% python3 -q
>>> import numpy as np
>>> np.set_printoptions(suppress=True, linewidth=120)
>>> W0 = np.loadtxt("a.csv", delimiter=",")
>>> W0
array([[0., 0., 0., 0., 0., 0.],
       [0., 0., 0., 0., 1., 0.],
       [0., 0., 0., 0., 1., 1.],
       [0., 0., 0., 0., 0., 0.],
       [0., 1., 1., 0., 0., 1.],
       [0., 0., 1., 0., 1., 0.]])
>>> # column 3 repeats column 0
>>> [round(float(np.linalg.det(W0[:i, :i])), 2) + 0 for i in range(1, 7)]
[0.0, 0.0, 0.0, 0.0, 0.0, 0.0]
>>> np.all(np.linalg.eigvalsh(W0) > 0)
np.False_
>>> w, evecs = np.linalg.eigh(W0)
>>> vec = np.array([1, 1, 0, 3, 2, 3])
>>> vec @ W0 @ vec
np.float64(16.0)
>>> np.abs(W0).sum(axis=1).max(), round(float(np.abs(w).max()), 1)
(np.float64(3.0), 2.2)
>>> (np.sign(evecs[:, -1].round(6)) == np.sign(evecs[0, -1].round(6))).astype(int)
array([1, 0, 0, 1, 0, 0])
>>> print(np.round(evecs * np.maximum(w, 0) @ evecs.T, 1) + 0)
[[0.  0.  0.  0.  0.  0. ]
 [0.  0.4 0.2 0.  0.4 0.2]
 [0.  0.2 0.6 0.  0.7 0.6]
 [0.  0.  0.  0.  0.  0. ]
 [0.  0.4 0.7 0.  0.8 0.7]
 [0.  0.2 0.6 0.  0.7 0.6]]
>>> np.round(np.linalg.eigvalsh(W0[1:, 1:]), 1) + 0
array([-1.5, -1. ,  0. ,  0.3,  2.2])
>>> r = np.linalg.matrix_rank(W0)
>>> print(r)
4
>>> ns = np.linalg.svd(W0)[2][r:].T
>>> [int(np.linalg.matrix_rank(W0[:, :j + 1])) for j in range(6)]
[0, 1, 2, 2, 3, 4]
>>> ns.shape
(6, 2)
>>> np.linalg.matrix_rank(W0.T @ W0), np.linalg.matrix_rank(W0 @ W0.T)
(np.int64(4), np.int64(4))
>>> [int(np.linalg.matrix_rank(W0[:i])) for i in range(1, len(W0) + 1)]
[0, 1, 2, 2, 3, 4]
>>> np.round(ns @ ns.T, 1) + 0
array([[1., 0., 0., 0., 0., 0.],
       [0., 0., 0., 0., 0., 0.],
       [0., 0., 0., 0., 0., 0.],
       [0., 0., 0., 1., 0., 0.],
       [0., 0., 0., 0., 0., 0.],
       [0., 0., 0., 0., 0., 0.]])
>>> K = np.load("dump.npy")
>>> K
array([[0, 1, 2],
       [2, 2, 0],
       [1, 1, 0]])
>>> # null space of dimension 1
>>> np.allclose(W0[:-1].T @ np.linalg.lstsq(W0[:-1].T, W0[-1])[0], W0[-1])
False
>>> np.abs(np.diag(np.linalg.qr(W0)[1])) > 1e-9
array([False,  True,  True, False,  True,  True])
>>> np.linalg.lstsq(W0[:-1].T, W0[-1])[2]
np.int32(3)
>>> np.unique(W0.round(6), axis=0).shape
(5, 6)
>>> rng = np.random.default_rng(10743)
>>> labels = rng.permutation(3)
>>> labels
array([0, 1, 2])
>>> M2 = K[labels][:, labels]
>>> np.diag(M2)
array([0, 2, 0])
>>> np.round(np.sort(np.abs(np.linalg.eigvals(M2))), 1) + 0
array([0. , 1.2, 3.2])
>>> M2
array([[0, 1, 2],
       [2, 2, 0],
       [1, 1, 0]])
>>> vec = np.array([4, 3, -8])
>>> h1 = np.maximum(M2 @ vec, 0)
>>> M2 * (h1 > 1e-9)[:, None]
array([[0, 0, 0],
       [2, 2, 0],
       [1, 1, 0]])
>>> print(np.round(np.tanh(M2 @ vec), 1))
[-1.  1.  1.]
>>> M2.T @ h1
array([35, 35,  0])
>>> def softmax(z):
...     e = np.exp(z - z.max(axis=-1, keepdims=True))
...     return e / e.sum(axis=-1, keepdims=True)
... 
>>> np.round(softmax(10 * K[2]), 1) + 0
array([0.5, 0.5, 0. ])
>>> S = K @ K.T / np.sqrt(3)
>>> np.round(softmax(S), 1) + 0
array([[0.8, 0.1, 0.1],
       [0. , 0.9, 0.1],
       [0.1, 0.7, 0.2]])
>>> softmax(S).round(6).argmax(axis=1)
array([0, 1, 1])
>>> np.round(softmax(S)[2] @ K, 1)
array([1.6, 1.7, 0.2])
